$ python -q
>>> import numpy as np
>>> from numpy import linalg as LA
>>> np.set_printoptions(precision=2, suppress=True, linewidth=160, floatmode="fixed")
>>> def tidy(a):
...     return np.round(a, 2) + 0
... 
>>> feats = np.load("w.npy")
>>> print(feats)
[[ -1.22   5.62  -7.98  -9.55  -5.29  -3.50   3.87  -3.89  -1.11]
 [ -2.74   1.10  -0.25   2.10   5.38   3.29   0.09  -2.25   0.63]
 [ -3.65   4.44  -7.79  -7.01  -2.35  -2.85   5.70  -4.44  -0.07]
 [ -1.77  -0.65   0.34   1.62   1.73   1.21   1.89   0.36   0.29]
 [  0.64   2.26  -2.90  -3.92  -0.52  -0.52  -1.45  -2.02  -1.45]
 [ -1.81   3.05  -6.06  -5.37  -0.27  -1.57   2.12  -3.40  -0.84]
 [  1.40  -2.49   3.33   3.16  -0.48  -0.05  -1.29   2.84   0.42]
 [  3.13  -2.55   1.58  -0.32  -2.73  -2.10  -2.10   2.38  -1.12]
 [ -4.15  -0.96   3.88   5.79   3.46   3.15   3.37   0.98   2.22]
 [  5.93  -5.54   4.04   3.69   2.03  -0.13  -7.81   2.99  -1.34]
 [ -3.10  -1.28   4.87   4.95   1.34   2.50   3.00   2.08   1.56]
 [ -2.59   0.81  -0.17  -0.89  -2.18  -1.15   4.01   0.08   0.69]
 [ -3.58   0.38   2.15   4.58   5.84   4.91   1.03   0.24   0.64]
 [ -2.48   0.43   2.38   4.58   5.33   5.17   0.14   0.55   0.43]
 [  0.20  -0.03  -0.32   0.66   1.46   0.34  -0.97  -0.75   0.37]
 [ -1.95   4.53  -3.24  -2.97   1.38   2.73   1.27  -1.59  -1.35]
 [  1.66  -8.14   9.48  11.78   7.85   5.40  -4.69   6.05  -0.35]
 [  4.24  -4.48   3.80  -0.54  -8.22  -5.49  -0.29   5.28  -0.60]
 [ -1.43   4.55  -5.48  -6.82  -4.39  -2.29   3.48  -2.01  -1.02]
 [ -1.79   4.68  -6.06  -6.91  -4.54  -2.77   4.34  -2.94  -0.12]
 [  1.03  -3.13   3.13   1.53  -3.19  -2.00   0.77   3.37  -0.03]
 [  3.43  -2.96   3.49   4.44   3.93   1.86  -6.25   1.26  -0.26]
 [  1.18  -2.29   0.40   1.56   1.42   0.06  -1.26   1.12  -0.35]
 [ -3.68   6.11  -5.65  -4.54   1.63   1.69   2.90  -4.87  -0.39]
 [ -0.88   1.68  -2.19  -2.72  -1.26  -0.59   1.50  -0.67  -0.81]
 [  0.83  -1.06  -1.48  -0.29  -0.33  -1.76   0.00  -0.47   0.55]
 [ -0.43   4.06  -6.74  -8.40  -6.68  -5.52   3.66  -3.65   0.19]
 [  5.34  -9.66   8.64   9.29   3.41   0.56  -6.54   5.69   0.20]
 [  1.05   2.64  -4.83  -7.67  -6.17  -4.83   1.28  -2.19  -1.06]
 [ -2.57   3.03  -2.15  -2.77  -1.32   0.40   3.53  -1.34  -0.43]
 [  1.63   1.21   0.62  -2.40  -4.98  -2.02  -0.13   1.36  -0.54]
 [  2.99  -5.62   8.42   7.58   1.72   2.34  -3.81   4.95   0.21]
 [ -6.85   7.67 -10.23  -5.27   4.09   1.31   6.11  -8.72   1.46]
 [ -0.69   6.42  -7.75  -8.86  -3.52  -2.57   1.07  -4.53  -1.30]
 [ -2.24  -0.33   2.05   4.18   4.98   3.73   0.23  -0.61   1.00]
 [ -1.64   1.29  -0.95  -0.15   1.22   0.66   0.66  -1.14   0.15]
 [  4.77  -2.24   2.11  -1.54  -7.72  -4.62  -1.32   3.61  -0.35]
 [ -1.84  -1.54   1.74   3.14   2.56   1.97   1.60   1.39   0.34]
 [  0.77  -0.95   2.29   3.49   4.52   3.39  -3.46   0.68  -0.44]]
>>> hat = feats @ LA.solve(feats.T @ feats, feats.T)
>>> print(np.allclose(hat @ hat, hat))
True
>>> print(tidy(LA.eigvalsh(hat)))
[0.00 0.00 0.00 0.00 0.00 0.00 0.00 0.00 0.00 0.00 0.00 0.00 0.00 0.00 0.00 0.00 0.00 0.00 0.00 0.00 0.00 0.00 0.00 0.00 0.00 0.00 0.00 0.00 0.00 0.00 1.00
 1.00 1.00 1.00 1.00 1.00 1.00 1.00 1.00]
>>> print(tidy(hat @ feats[:, 6]))
[ 3.87  0.09  5.70  1.89 -1.45  2.12 -1.29 -2.10  3.37 -7.81  3.00  4.01  1.03  0.14 -0.97  1.27 -4.69 -0.29  3.48  4.34  0.77 -6.25 -1.26  2.90  1.50  0.00
  3.66 -6.54  1.28  3.53 -0.13 -3.81  6.11  1.07  0.23  0.66 -1.32  1.60 -3.46]
